In [1]: import numpy as np

In [2]: from numpy import linalg as LA

In [3]: np.set_printoptions(precision=1, suppress=True, linewidth=160)

In [4]: A = np.loadtxt("sample16.csv", delimiter=",")

In [5]: A
Out[5]: 
array([[ 3.,  3.,  0.,  0.,  0.,  0.,  0.,  0.,  0.,  0.,  0.,  0.,  0.,  0.],
       [ 3., -2.,  3.,  0.,  0.,  0.,  0.,  0.,  0.,  0.,  0.,  0.,  0.,  0.],
       [ 0.,  3., -9.,  3.,  0.,  0.,  0.,  0.,  0.,  0.,  0.,  0.,  0.,  0.],
       [ 0.,  0.,  3., -2.,  3.,  0.,  0.,  0.,  0.,  0.,  0.,  0.,  0.,  0.],
       [ 0.,  0.,  0.,  3., -2.,  3.,  0.,  0.,  0.,  0.,  0.,  0.,  0.,  0.],
       [ 0.,  0.,  0.,  0.,  3.,  5.,  3.,  0.,  0.,  0.,  0.,  0.,  0.,  0.],
       [ 0.,  0.,  0.,  0.,  0.,  3., -8.,  3.,  0.,  0.,  0.,  0.,  0.,  0.],
       [ 0.,  0.,  0.,  0.,  0.,  0.,  3., -9.,  3.,  0.,  0.,  0.,  0.,  0.],
       [ 0.,  0.,  0.,  0.,  0.,  0.,  0.,  3., -4.,  3.,  0.,  0.,  0.,  0.],
       [ 0.,  0.,  0.,  0.,  0.,  0.,  0.,  0.,  3.,  7.,  3.,  0.,  0.,  0.],
       [ 0.,  0.,  0.,  0.,  0.,  0.,  0.,  0.,  0.,  3.,  1.,  3.,  0.,  0.],
       [ 0.,  0.,  0.,  0.,  0.,  0.,  0.,  0.,  0.,  0.,  3.,  0.,  3.,  0.],
       [ 0.,  0.,  0.,  0.,  0.,  0.,  0.,  0.,  0.,  0.,  0.,  3.,  6.,  3.],
       [ 0.,  0.,  0.,  0.,  0.,  0.,  0.,  0.,  0.,  0.,  0.,  0.,  3.,  5.]])

In [6]: # symmetric

In [7]: Y = A / np.sqrt((A ** 2).mean(axis=1, keepdims=True))

In [8]: LA.matrix_rank(A - A.mean(axis=1, keepdims=True))
Out[8]: np.int64(13)

In [9]: Y[9]
Out[9]: array([0. , 0. , 0. , 0. , 0. , 0. , 0. , 0. , 1.4, 3.2, 1.4, 0. , 0. , 0. ])

In [10]: LA.matrix_rank(Y) == LA.matrix_rank(A)
Out[10]: np.True_

In [11]: rng = np.random.default_rng(6054)

In [12]: Y = A + rng.integers(-2, 3, (14, 12)) @ rng.integers(-2, 3, (12, 14))

In [13]: Y
Out[13]: 
array([[ -3.,   6.,  -8.,   0.,   7.,   3.,  10.,   4.,   5.,   8.,  -3.,  16.,  -7.,   8.],
       [  5.,   3.,  10.,  -1., -12.,  -6.,   1.,   5.,  -8.,   0.,   0.,   1.,  10.,   6.],
       [  4.,  14., -15.,  14.,   0., -12., -16.,  -5.,  -2., -18.,   1.,  -6.,   5.,  -1.],
       [ -5.,  12.,   0.,  -8.,  13.,   4.,  12.,  -4.,  -1.,  11.,  -5.,  -9.,  -5.,   6.],
       [ -4.,  -6.,   1.,  -6.,   1.,  14.,  12.,   7.,   4.,  14.,  -3.,  -2.,  -4.,   4.],
       [  3.,  13.,   3.,  -8.,   3.,   6.,  10.,  -5.,  -4.,   8.,  -1.,  -7.,  -6.,   2.],
       [  3.,   2.,  -5.,  -9.,   5.,   5.,  -1.,  -9.,  -2.,   1.,   6.,  -3.,   2.,  -5.],
       [  2.,   0.,  -1.,  -9.,   3.,   4.,  11., -18.,  -2.,  10.,   6.,  -5.,  -5., -11.],
       [ -1.,   2.,   5.,   0.,   4.,  -6.,  17.,   4., -10.,   8., -15.,  13.,   9.,  14.],
       [  1.,   6.,   4.,   9.,  -8.,  -2.,  -6.,   7.,  -1.,   5.,  -5.,  -1.,   6.,  12.],
       [-12.,  -2.,  10.,  -1.,   7.,  -3.,   6.,   1.,   7.,   5.,  -3.,   7.,  -7.,   1.],
       [ -3.,   2.,   0., -15.,   2.,  -5.,   9.,  -7.,   3.,  -5.,  17.,   5.,   5.,  -5.],
       [ -5., -12.,   0., -13.,   3.,   1.,   8.,  -2.,   9.,   6.,   7.,   3.,   6.,  -9.],
       [  6.,   7.,   4.,   0.,  -7., -14.,  -3.,   1.,  -5., -17.,   1.,   1.,  15.,  10.]])

In [14]: LA.matrix_rank(Y - A, tol=1e-8)
Out[14]: np.int64(12)

In [15]: np.abs(Y - A).sum(axis=1)
Out[15]: array([88., 64., 98., 93., 84., 68., 64., 78., 98., 76., 67., 77., 78., 83.])

In [16]: np.trace(Y)
Out[16]: np.float64(-22.0)

In [17]: np.round(np.abs(LA.eigvals(Y)).max(), 1)
Out[17]: np.float64(25.2)

In [18]: np.allclose(Y @ Y.T, Y.T @ Y)
Out[18]: False

In [19]: assert Y == Y.T
Traceback (most recent call last):
  Cell In[19], line 1
    assert Y == Y.T
ValueError: The truth value of an array with more than one element is ambiguous. Use a.any() or a.all()


In [20]: M = np.load("mat.npy")

In [21]: M
Out[21]: 
array([[ -2.4,   8.6,   7. ,  -6.7,   0.9,  -3.8,   2.4,   4.9,   0.9, -12.8],
       [ -0.6,   1.2,  -2.4,  -1.1,  -0.7,   0.8,  -0.1,   2.8,   0.4,  -4.9],
       [  6.2, -12.7,  -7.2,   5.7,  -1.3,   3.1,   2.5, -10.1,   3.2,  13.7],
       [  3.2,  -5.9,   1.9,   6.9,   4. ,  -9.5,  -4.3,  -6.5,  -2.5,   5.1],
       [ -3.5,   1.4,   4.6,  -1.4,   2.4,  -4.7,  -1.7,  -0.8,  -1.7,  -1.9],
       [ -7.6,   4.5,  -2.4,  -4.3,  -2.9,   2.5,  -1.7,   6.8,  -3. ,  -6.8],
       [ -5.1,   1.2,  -5.3,  -3.1,  -1.6,   1.3,   0.9,   2.3,  -2.3,  -2.7],
       [  0.3,  -4.7,   3. ,   2.7,   3.7,  -4.8,   2.8,   0.8,  -4.6,  -0.4],
       [  1.9,  -4. ,  -3.9,   2.4,  -0.4,   1.2,  -1.8,  -3.9,  -1.2,   0.9],
       [ 11.3,  -2.2,   4.5,   6.7,   5.6,  -8.2,   6.5,  -3.3,  -1.4,   2.6],
       [  5.3,   4. ,   3.8,   1.1,   2.6,  -7.8,   0.4,   0. ,  -1.7, -10.1],
       [  0.1,  -4.1,  -2.2,   2. ,   2.7,  -5.8,   0.4,  -5.1,  -1. ,   4.1],
       [  1.5,   0.8,   5.3,   3.3,   4.3,  -8.5,  -0.2,  -1.7,  -2.8,   1.9],
       [  5.3,   2.1,   3.8,   3.7,   3.6,  -7.2,   1.3,  -1. ,  -1.4,  -4.9],
       [ -0.2,  -0.4,   0.7,  -0.4,  -1.7,   1.4,  -0.4,  -2.8,  -0.5,   2. ],
       [  5.8,   3.2,  -5. ,  -0.5,  -4.7,   8.6,   2.4,  -1.9,   3.1,  -4.5],
       [ -9.9,  15.2,   0.2,  -9.2,  -7.6,  12.5,  -4.9,  14.9,  -1.6, -15.8]])

In [22]: x0 = np.array([3, 8, 5, 5, 7, 9, 4, 9, 6, 4])

In [23]: target = M @ x0

In [24]: np.round(LA.pinv(M) @ M, 1) + 0
Out[24]: 
array([[1., 0., 0., 0., 0., 0., 0., 0., 0., 0.],
       [0., 1., 0., 0., 0., 0., 0., 0., 0., 0.],
       [0., 0., 1., 0., 0., 0., 0., 0., 0., 0.],
       [0., 0., 0., 1., 0., 0., 0., 0., 0., 0.],
       [0., 0., 0., 0., 1., 0., 0., 0., 0., 0.],
       [0., 0., 0., 0., 0., 1., 0., 0., 0., 0.],
       [0., 0., 0., 0., 0., 0., 1., 0., 0., 0.],
       [0., 0., 0., 0., 0., 0., 0., 1., 0., 0.],
       [0., 0., 0., 0., 0., 0., 0., 0., 1., 0.],
       [0., 0., 0., 0., 0., 0., 0., 0., 0., 1.]])

In [25]: LA.lstsq(M, target)[0]
Out[25]: array([3., 8., 5., 5., 7., 9., 4., 9., 6., 4.])

In [26]: target = target + 0.3 * rng.normal(size=17)

In [27]: target
Out[27]: array([  43.1,    0.1,  -79. , -121.4,  -41. ,   -9.3,  -47.2,  -36.6,  -71.9,   35.9,  -29. , -100.6,  -17.7,   -1.3,  -23.7,   53.6,  147.3])

In [28]: c, *_ = LA.lstsq(M, target)

In [29]: [round(float(LA.norm(LA.solve(M.T @ M + lam * np.eye(10), M.T @ target))), 2) for lam in (0, 1, 10, 100)]
Out[29]: [20.19, 18.94, 16.11, 9.46]

In [30]: c.round()
Out[30]: array([3., 8., 5., 5., 7., 9., 4., 9., 6., 4.])

In [31]: c
Out[31]: array([3. , 8.1, 4.9, 5. , 7.2, 9.1, 4. , 9. , 6.1, 4. ])

In [32]: np.round(LA.norm(target - M @ c), 1)
Out[32]: np.float64(0.8)

In [33]: x0 = np.array([3, 2, 3, 3, 2, 1, 0, 2, 3, 2])

In [34]: h1 = np.maximum(M @ x0, 0)

In [35]: np.maximum(M @ x0, 0) - np.maximum(-M @ x0, 0)
Out[35]: array([ -4.2, -13.5,   6. ,  12.4,  -8.5, -46.2, -47.7,  -1.8, -16. ,  60.5,  10.7, -13.9,  24. ,  26.6,  -5.6,   3. , -35.6])

In [36]: np.flatnonzero(h1 > 1e-9)
Out[36]: array([ 2,  3,  9, 10, 12, 13, 15])

In [37]: np.tanh(M @ x0)
Out[37]: array([-1. , -1. ,  1. ,  1. , -1. , -1. , -1. , -0.9, -1. ,  1. ,  1. , -1. ,  1. ,  1. , -1. ,  1. , -1. ])

In [38]: np.maximum(M @ (3 * x0), 0)
Out[38]: array([  0. ,   0. ,  18. ,  37.2,   0. ,   0. ,   0. ,   0. ,   0. , 181.5,  32.1,   0. ,  72. ,  79.8,   0. ,   9. ,   0. ])

In [39]: m1 = np.load("m.npy")

In [40]: m1
Out[40]: 
array([[ 1, -1,  1, -1, -1,  1, -1,  1],
       [ 1, -1, -1,  1,  1, -1, -1,  1],
       [ 1,  1, -1, -1, -1, -1,  1,  1],
       [ 1,  1, -1, -1,  1,  1, -1, -1],
       [ 1,  1,  1,  1, -1, -1, -1, -1],
       [ 1, -1, -1,  1, -1,  1,  1, -1],
       [ 1,  1,  1,  1,  1,  1,  1,  1],
       [ 1, -1,  1, -1,  1, -1,  1, -1]])

In [41]: w1 = np.array([[2, 1, 0],
    ...:     [3, 0, 3],
    ...:     [0, 3, 3],
    ...:     [0, 1, 2],
    ...:     [2, 2, 3],
    ...:     [3, 1, 3],
    ...:     [2, 3, 2],
    ...:     [3, 1, 1]])

In [42]: c = np.array([3, 0, 2])

In [43]: act = np.maximum(m1 @ w1 + c, 0)

In [44]: (act > 0).mean(axis=0)
Out[44]: array([0.8, 0.2, 0.5])

In [45]: act
Out[45]: 
array([[ 4,  0,  0],
       [ 2,  0,  0],
       [ 8,  0,  0],
       [ 8,  0,  3],
       [ 0,  0,  1],
       [ 2,  0,  0],
       [18, 12, 19],
       [ 0,  6,  1]])

In [46]: basis = np.array([[-5, -5, 4], [2, -2, 3], [-2, -3, 5]])

In [47]: (act @ basis).round(6).argmax(axis=1)
Out[47]: array([2, 2, 2, 2, 2, 2, 2, 2])

In [48]: act @ basis
Out[48]: 
array([[ -20,  -20,   16],
       [ -10,  -10,    8],
       [ -40,  -40,   32],
       [ -46,  -49,   47],
       [  -2,   -3,    5],
       [ -10,  -10,    8],
       [-104, -171,  203],
       [  10,  -15,   23]])

In [49]: Y = act[0, 0] * act[1:] - np.outer(act[1:, 0], act[0])

In [50]: Y
Out[50]: 
array([[ 0,  0,  0],
       [ 0,  0,  0],
       [ 0,  0, 12],
       [ 0,  0,  4],
       [ 0,  0,  0],
       [ 0, 48, 76],
       [ 0, 24,  4]])

In [51]: LA.matrix_rank(Y), LA.matrix_rank(act)
Out[51]: (np.int64(2), np.int64(3))

In [52]: LA.norm(m1, axis=0)
Out[52]: array([2.8, 2.8, 2.8, 2.8, 2.8, 2.8, 2.8, 2.8])

In [53]: m1[:, 4] @ m1[:, 0]
Out[53]: np.int64(0)

In [54]: m1 @ m1.T
Out[54]: 
array([[8, 0, 0, 0, 0, 0, 0, 0],
       [0, 8, 0, 0, 0, 0, 0, 0],
       [0, 0, 8, 0, 0, 0, 0, 0],
       [0, 0, 0, 8, 0, 0, 0, 0],
       [0, 0, 0, 0, 8, 0, 0, 0],
       [0, 0, 0, 0, 0, 8, 0, 0],
       [0, 0, 0, 0, 0, 0, 8, 0],
       [0, 0, 0, 0, 0, 0, 0, 8]])

In [55]: round(float(LA.norm(m1[5], 1)), 1), round(LA.norm(m1[5], np.inf), 1)
Out[55]: (8.0, np.float64(1.0))

In [56]: round(float(LA.norm(m1, 1)), 1), round(float(LA.norm(m1, np.inf)), 1)
Out[56]: (8.0, 8.0)

In [57]: Y = np.array([[-2, 2],
    ...:     [-1, 3],
    ...:     [2, -3],
    ...:     [2, 2],
    ...:     [-3, -3],
    ...:     [3, -1],
    ...:     [0, -2],
    ...:     [3, 1]])

In [58]: np.vstack([m1, Y.T]).shape
Out[58]: (10, 8)

In [59]: m1 @ Y
Out[59]: 
array([[  8,  -1],
       [ -4,   5],
       [ -4,   9],
       [-10,   3],
       [ -2,   9],
       [  2,   3],
       [  4,  -1],
       [-10, -11]])

In [60]: LA.matrix_rank(m1 @ Y)
Out[60]: np.int64(2)

In [61]: LA.matrix_rank(np.vstack([m1, Y.T]))
Out[61]: np.int64(8)

In [62]: np.einsum("ik,kj->ij", m1, Y)
Out[62]: 
array([[  8,  -1],
       [ -4,   5],
       [ -4,   9],
       [-10,   3],
       [ -2,   9],
       [  2,   3],
       [  4,  -1],
       [-10, -11]])
